In [1]: import numpy as np

In [2]: np.set_printoptions(precision=2, suppress=True, linewidth=120, sign=" ")

In [3]: rd = lambda a: np.round(a, 2) + 0

In [4]: K = np.load("case13.npy")

In [5]: K
Out[5]: 
array([[19, -1,  4, -4, -4,  0,  5,  5,  4,  5],
       [-2,  0, -5,  2,  0, -2, -3,  1,  0,  3],
       [-3, -4, 18, -2, -5, -1, -3,  0, -1, -5],
       [ 4,  3,  3,  1,  0, -2, -2,  3,  1, -4],
       [-2, -3, -2, -1,  9,  1,  3, -1,  1, -3],
       [ 1,  1,  4,  0, -2, 19, -3, -3,  5,  1],
       [-1, -4, -4,  2,  0, -4,  3,  2, -4, -5],
       [ 5, -4, -3,  1, -4, -5,  1,  1, -2, -5],
       [-1, -1, -5,  4,  5,  4,  3,  3, 12, -1],
       [-3,  5, -1, -2, -3,  5, -5,  2, -2,  6]])

In [6]: theta = np.radians(180)

In [7]: R = np.eye(10)

In [8]: R[1, 1] = R[3, 3] = np.cos(theta)

In [9]: R[1, 3], R[3, 1] = -np.sin(theta), np.sin(theta)

In [10]: print(rd(R))
[[ 1.  0.  0.  0.  0.  0.  0.  0.  0.  0.]
 [ 0. -1.  0.  0.  0.  0.  0.  0.  0.  0.]
 [ 0.  0.  1.  0.  0.  0.  0.  0.  0.  0.]
 [ 0.  0.  0. -1.  0.  0.  0.  0.  0.  0.]
 [ 0.  0.  0.  0.  1.  0.  0.  0.  0.  0.]
 [ 0.  0.  0.  0.  0.  1.  0.  0.  0.  0.]
 [ 0.  0.  0.  0.  0.  0.  1.  0.  0.  0.]
 [ 0.  0.  0.  0.  0.  0.  0.  1.  0.  0.]
 [ 0.  0.  0.  0.  0.  0.  0.  0.  1.  0.]
 [ 0.  0.  0.  0.  0.  0.  0.  0.  0.  1.]]

In [11]: B = K @ R.T

In [12]: rd(np.linalg.svd(K, compute_uv=False)), rd(np.linalg.svd(B, compute_uv=False))
Out[12]: 
(array([ 24.84,  23.87,  22.37,  16.3 ,   9.89,   9.14,   6.34,   4.32,   3.21,   1.67]),
 array([ 24.84,  23.87,  22.37,  16.3 ,   9.89,   9.14,   6.34,   4.32,   3.21,   1.67]))

In [13]: np.allclose(K @ K.T, B @ B.T)
Out[13]: True

In [14]: print(np.abs(B - K).max(axis=0))
[  0.  10.   0.   8.   0.   0.   0.   0.   0.   0.]

In [15]: np.allclose(np.linalg.norm(K, axis=1), np.linalg.norm(B, axis=1))
Out[15]: True

In [16]: rd(B)
Out[16]: 
array([[19.,  1.,  4.,  4., -4.,  0.,  5.,  5.,  4.,  5.],
       [-2.,  0., -5., -2.,  0., -2., -3.,  1.,  0.,  3.],
       [-3.,  4., 18.,  2., -5., -1., -3.,  0., -1., -5.],
       [ 4., -3.,  3., -1.,  0., -2., -2.,  3.,  1., -4.],
       [-2.,  3., -2.,  1.,  9.,  1.,  3., -1.,  1., -3.],
       [ 1., -1.,  4.,  0., -2., 19., -3., -3.,  5.,  1.],
       [-1.,  4., -4., -2.,  0., -4.,  3.,  2., -4., -5.],
       [ 5.,  4., -3., -1., -4., -5.,  1.,  1., -2., -5.],
       [-1.,  1., -5., -4.,  5.,  4.,  3.,  3., 12., -1.],
       [-3., -5., -1.,  2., -3.,  5., -5.,  2., -2.,  6.]])
